% python3 -q
>>> import numpy as np
>>> np.set_printoptions(precision=1, suppress=True, linewidth=200, sign=" ")
>>> E = np.loadtxt("data.csv", delimiter=",")
>>> E.round(1) + 0
array([[ 0. ,  0. ,  0. ,  0. ,  0. ,  0. ],
       [ 0. ,  0.3,  0.3, -0.2,  0.3, -0.2],
       [ 0. ,  0.3,  0.3, -0.2,  0.3, -0.2],
       [ 0. , -0.2, -0.2,  0.1, -0.2,  0.1],
       [ 0. ,  0.3,  0.3, -0.2,  0.3, -0.2],
       [ 0. , -0.2, -0.2,  0.1, -0.2,  0.1]])
>>> A2 = E / np.linalg.norm(E, axis=1, keepdims=True)
>>> G = A2 @ A2.T
>>> (G - 2 * np.eye(6)).round(6).argmax(axis=1)
array([ 3,  2,  1,  0,  1,  0])
>>> G
array([[ 1., -1., -1.,  1., -1.,  1.],
       [-1.,  1.,  1., -1.,  1., -1.],
       [-1.,  1.,  1., -1.,  1., -1.],
       [ 1., -1., -1.,  1., -1.,  1.],
       [-1.,  1.,  1., -1.,  1., -1.],
       [ 1., -1., -1.,  1., -1.,  1.]])
>>> round(np.degrees(np.arccos(np.clip(G[0, 5], -1, 1))), 1)
np.float64(0.0)
>>> np.round(np.linalg.norm(E, axis=0), 1) + 0
array([ 0. ,  0.5,  0.5,  0.3,  0.5,  0.3])
>>> np.round(E[4] @ E[2], 1)
np.float64(0.3)
>>> np.round(np.linalg.norm(E, axis=1), 1) + 0
array([ 0. ,  0.5,  0.5,  0.3,  0.5,  0.3])
>>> np.linalg.matrix_rank(E, rtol=0.1)
np.int64(1)
>>> np.round(np.linalg.norm(E, 2) / np.linalg.norm(E), 1)
np.float64(1.0)
>>> A2 = np.array([[0, 2, 2], [1, 0, 2], [3, 0, 1]])
>>> feats = A2 - A2.T
>>> feats
array([[ 0,  1, -1],
       [-1,  0,  2],
       [ 1, -2,  0]])
>>> left, sig, Vt = np.linalg.svd(feats)
>>> V = Vt[:(sig > 1e-8).sum()]
>>> rng = np.random.default_rng(42)
>>> x = feats[1] + 2 * feats[0] + rng.integers(2) * np.eye(3)[1]
>>> x
array([-1.,  2.,  0.])
>>> np.diag(V.T @ V)
array([ 0.3,  0.8,  0.8])
>>> np.linalg.matrix_rank(np.vstack([feats, x]))
np.int64(2)
>>> np.allclose(V.T @ V @ x, x)
True
>>> M = np.load("dump.npy")
>>> M
array([[ 2, -2,  2, -2,  2, -2],
       [ 1,  0,  1,  0,  1,  0],
       [ 0, -1,  0, -1,  0, -1],
       [ 2, -2,  2, -2,  2, -2],
       [ 1,  0,  1,  0,  1,  0],
       [ 0, -1,  0, -1,  0, -1]])
>>> # rows 0 and 3 are equal
>>> np.allclose(M, M.T)
False
>>> np.allclose(M @ M.T, M.T @ M)
False
>>> M @ M
array([[ 0,  0,  0,  0,  0,  0],
       [ 3, -3,  3, -3,  3, -3],
       [-3,  3, -3,  3, -3,  3],
       [ 0,  0,  0,  0,  0,  0],
       [ 3, -3,  3, -3,  3, -3],
       [-3,  3, -3,  3, -3,  3]])
>>> (M - M.T) / 2
array([[ 0. , -1.5,  1. , -2. ,  0.5, -1. ],
       [ 1.5,  0. ,  1. ,  1. ,  0.5,  0.5],
       [-1. , -1. ,  0. , -1.5, -0.5, -0.5],
       [ 2. , -1. ,  1.5,  0. ,  1. , -0.5],
       [-0.5, -0.5,  0.5, -1. ,  0. ,  0. ],
       [ 1. , -0.5,  0.5,  0.5,  0. ,  0. ]])
>>> (M + M.T) / 2
array([[ 2. , -0.5,  1. ,  0. ,  1.5, -1. ],
       [-0.5,  0. ,  0. , -1. ,  0.5, -0.5],
       [ 1. ,  0. ,  0. ,  0.5,  0.5, -0.5],
       [ 0. , -1. ,  0.5, -2. ,  1. , -1.5],
       [ 1.5,  0.5,  0.5,  1. ,  1. ,  0. ],
       [-1. , -0.5, -0.5, -1.5,  0. , -1. ]])
>>> w1 = np.array([[-2, 0, 0],
...     [5, 1, -2],
...     [5, -3, 3],
...     [-1, 4, 0],
...     [-1, -5, -3],
...     [3, -4, -2]])
>>> beta = np.array([0, 5, 4])
>>> act = np.maximum(M @ w1 + beta, 0)
>>> (act > 0).mean(axis=0)
array([ 0.3,  0.3,  1. ])
>>> (act > 0).astype(int)
array([[ 0,  0,  1],
       [ 1,  0,  1],
       [ 0,  1,  1],
       [ 0,  0,  1],
       [ 1,  0,  1],
       [ 0,  1,  1]])
>>> np.linalg.matrix_rank(act)
np.int64(3)
>>> basis = np.array([[3, 2], [0, 2], [-3, 2]])
>>> act @ basis
array([[-36,  24],
       [ -6,  12],
       [-24,  24],
       [-36,  24],
       [ -6,  12],
       [-24,  24]])
>>> w1 @ basis
array([[ -6,  -4],
       [ 21,   8],
       [  6,  10],
       [ -3,   6],
       [  6, -18],
       [ 15,  -6]])
>>> (act @ basis).round(6).argmax(axis=1)
array([ 1,  1,  1,  1,  1,  1])
>>> left, sig, Vt = np.linalg.svd(M)
>>> V = Vt[:(sig > 1e-8).sum()]
>>> x = M[3] + -2 * M[1] + rng.integers(2) * np.eye(6)[5]
>>> x
array([ 0., -2.,  0., -2.,  0., -1.])
>>> np.linalg.matrix_rank(np.vstack([M, x]))
np.int64(3)
>>> A2 = M / np.sqrt((M ** 2).mean(axis=1, keepdims=True))
>>> M - M.mean(axis=1, keepdims=True)
array([[ 2. , -2. ,  2. , -2. ,  2. , -2. ],
       [ 0.5, -0.5,  0.5, -0.5,  0.5, -0.5],
       [ 0.5, -0.5,  0.5, -0.5,  0.5, -0.5],
       [ 2. , -2. ,  2. , -2. ,  2. , -2. ],
       [ 0.5, -0.5,  0.5, -0.5,  0.5, -0.5],
       [ 0.5, -0.5,  0.5, -0.5,  0.5, -0.5]])
>>> np.linalg.norm(A2, axis=1)
array([ 2.4,  2.4,  2.4,  2.4,  2.4,  2.4])
>>> np.linalg.matrix_rank(A2) == np.linalg.matrix_rank(M)
np.True_
>>> A2[3]
array([ 1., -1.,  1., -1.,  1., -1.])
>>> X = np.load("a.npy")
>>> X
array([[ 0,  0,  0,  0,  0,  0],
       [ 0,  0,  0,  0,  0,  0],
       [-1,  2,  4, -4,  3,  0],
       [ 2, -1,  0,  2,  1, -2],
       [ 0,  0,  0,  0,  0,  0],
       [ 4, -2,  2,  1,  0, -3],
       [ 3, -3,  4,  1, -2, -3],
       [-2,  2,  0, -1,  2,  0],
       [ 1, -1,  2,  3,  2, -4],
       [-1, -1,  1, -2,  2,  0],
       [ 0,  0,  0,  0,  0,  0],
       [ 5, -4,  4,  3, -1, -5],
       [-1,  1,  2, -2,  2,  1]])
>>> basis = X[[2, 5]].astype(float)
>>> for _ in range(5):
...     labels = np.linalg.norm(X[:, None] - basis, axis=-1).argmin(axis=1)
...     basis = np.array([X[labels == j].mean(axis=0) for j in range(2)])
... 
>>> labels
array([ 1,  1,  0,  1,  1,  1,  1,  0,  1,  0,  1,  1,  0])
>>> np.abs(basis[1] - basis[0]).argmax()
np.int64(3)
>>> np.bincount(labels)
array([ 4,  9])
>>> basis
array([[-1.2,  1. ,  1.8, -2.2,  2.2,  0.2],
       [ 1.7, -1.2,  1.3,  1.1,  0. , -1.9]])
>>> x = np.array([5, -3, 2, 2, 2, -3])
>>> np.sign((basis @ x).round(6))
array([-1.,  1.])
>>> basis @ np.ones(6)
array([ 1.8,  1. ])
>>> basis @ x
array([-6.5, 22.6])
>>> np.linalg.norm(basis @ x) <= np.linalg.norm(basis, 2) * np.linalg.norm(x) + 1e-9
np.True_
>>> (basis @ x).argmax()
np.int64(1)
>>> basis @ (2 * x)
array([-13. ,  45.1])
>>> (basis * x).sum(axis=1)
array([-6.5, 22.6])
>>> A2 = np.array([[-2, -3], [0, -3]])
>>> basis = np.array([[-7, 0], [9, 8]])
>>> J = np.kron(A2, basis)
>>> J
array([[ 14,   0,  21,   0],
       [-18, -16, -27, -24],
       [  0,   0,  21,   0],
       [  0,   0, -27, -24]])
>>> np.einsum("ij,ji->", J, J)
np.int64(1469)
>>> round(float(np.linalg.eigvals(J).sum().real), 1)
-5.0
>>> vals, V = np.linalg.eig(J)
>>> np.sort(np.linalg.eigvals(J.T))
array([-24., -16.,  14.,  21.])
>>> np.round(np.sort(np.linalg.eigvals(np.linalg.inv(J))), 1) + 0
array([-0.1,  0. ,  0. ,  0.1])
>>> x = np.array([7, 1, 0, 0])
>>> target = J @ x
>>> beta, lr = np.zeros(4), 1 / np.linalg.norm(J, 2) ** 2
>>> for i in range(4):
...     beta -= lr * J.T @ (J @ beta - target)
...     if i % 1 == 0: print(i, round(np.linalg.norm(J @ beta - target), 1))
... 
0 100.2
1 91.5
2 83.6
3 76.4
>>> np.round(np.linalg.cond(J), 1)
np.float64(10.6)
>>> beta
array([ 2.2,  1.2,  1.4,  0.5])
>>> W0 = np.array([[-1, -2, 1, 3], [-2, -1, -2, 1], [1, -2, -1, -2], [3, 1, -2, -1]])
>>> u = np.array([-3, -2, 0, 3])
>>> A2 = W0 + np.outer(u, np.eye(4)[1])
>>> A2
array([[-1., -5.,  1.,  3.],
       [-2., -3., -2.,  1.],
       [ 1., -2., -1., -2.],
       [ 3.,  4., -2., -1.]])
>>> vals, V = np.linalg.eig(A2)
>>> vals
array([-7.1,  2.2,  2.6, -3.7])
>>> np.sort(np.linalg.eigvals(A2 @ A2))
array([  4.8,   7. ,  13.8,  50.5])
>>> vals, V = np.linalg.eig(W0)
>>> np.round(W0 @ V[:, 0] - vals[0] * V[:, 0], 1) + 0
array([ 0.,  0.,  0.,  0.])
>>> np.sort(np.linalg.eigvals(np.linalg.inv(W0)))
array([-0.3, -0.2,  0.4,  0.5])
>>> vals
array([-5.4, -3.2,  2.2,  2.4])
>>> np.sort(np.linalg.eigvals(W0 @ W0))
array([  4.8,   5.8,  10.2,  29.2])
>>> A2 = np.linalg.inv(W0)
>>> np.linalg.inv(A2)
array([[-1., -2.,  1.,  3.],
       [-2., -1., -2.,  1.],
       [ 1., -2., -1., -2.],
       [ 3.,  1., -2., -1.]])
>>> np.linalg.det(W0) * A2
array([[ 16., -17.,   4.,  23.],
       [-17.,   1., -27.,   4.],
       [  4., -27.,   1., -17.],
       [ 23.,   4., -17.,  16.]])
>>> np.allclose(A2, W0.T)
False
>>> (np.abs(A2) > 1e-9).astype(int)
array([[ 1,  1,  1,  1],
       [ 1,  1,  1,  1],
       [ 1,  1,  1,  1],
       [ 1,  1,  1,  1]])
>>> np.round(M @ np.linalg.pinv(M) @ M, 1) + 0
array([[ 2., -2.,  2., -2.,  2., -2.],
       [ 1.,  0.,  1.,  0.,  1.,  0.],
       [ 0., -1.,  0., -1.,  0., -1.],
       [ 2., -2.,  2., -2.,  2., -2.],
       [ 1.,  0.,  1.,  0.,  1.,  0.],
       [ 0., -1.,  0., -1.,  0., -1.]])
>>> np.allclose(M[:-1].T @ np.linalg.lstsq(M[:-1].T, M[-1])[0], M[-1])
True
>>> np.linalg.lstsq(M[:-1].T, M[-1])[2]
np.int32(2)
>>> A = np.load("arr.npy")
>>> A
array([[ 3., -1., -2.,  3.,  0.],
       [-1.,  3.,  2., -3.,  0.],
       [-2.,  2.,  6., -6.,  0.],
       [ 3., -3., -6., 11.,  0.],
       [ 0.,  0.,  0.,  0.,  2.]])
>>> A @ A
array([[  23.,  -19.,  -38.,   57.,    0.],
       [ -19.,   23.,   38.,  -57.,    0.],
       [ -38.,   38.,   80., -114.,    0.],
       [  57.,  -57., -114.,  175.,    0.],
       [   0.,    0.,    0.,    0.,    4.]])
>>> np.flatnonzero(np.linalg.matrix_power((A != 0) + (A.T != 0) + np.eye(5), 5)[0])
array([ 0,  1,  2,  3])
>>> np.sort(np.linalg.eigvals(A).real)
array([  2.,   2.,   2.,   2.,  17.])
>>> (np.linalg.matrix_power((A != 0) + (A.T != 0) + np.eye(5), 5) > 0).astype(int)
array([[ 1,  1,  1,  1,  0],
       [ 1,  1,  1,  1,  0],
       [ 1,  1,  1,  1,  0],
       [ 1,  1,  1,  1,  0],
       [ 0,  0,  0,  0,  1]])
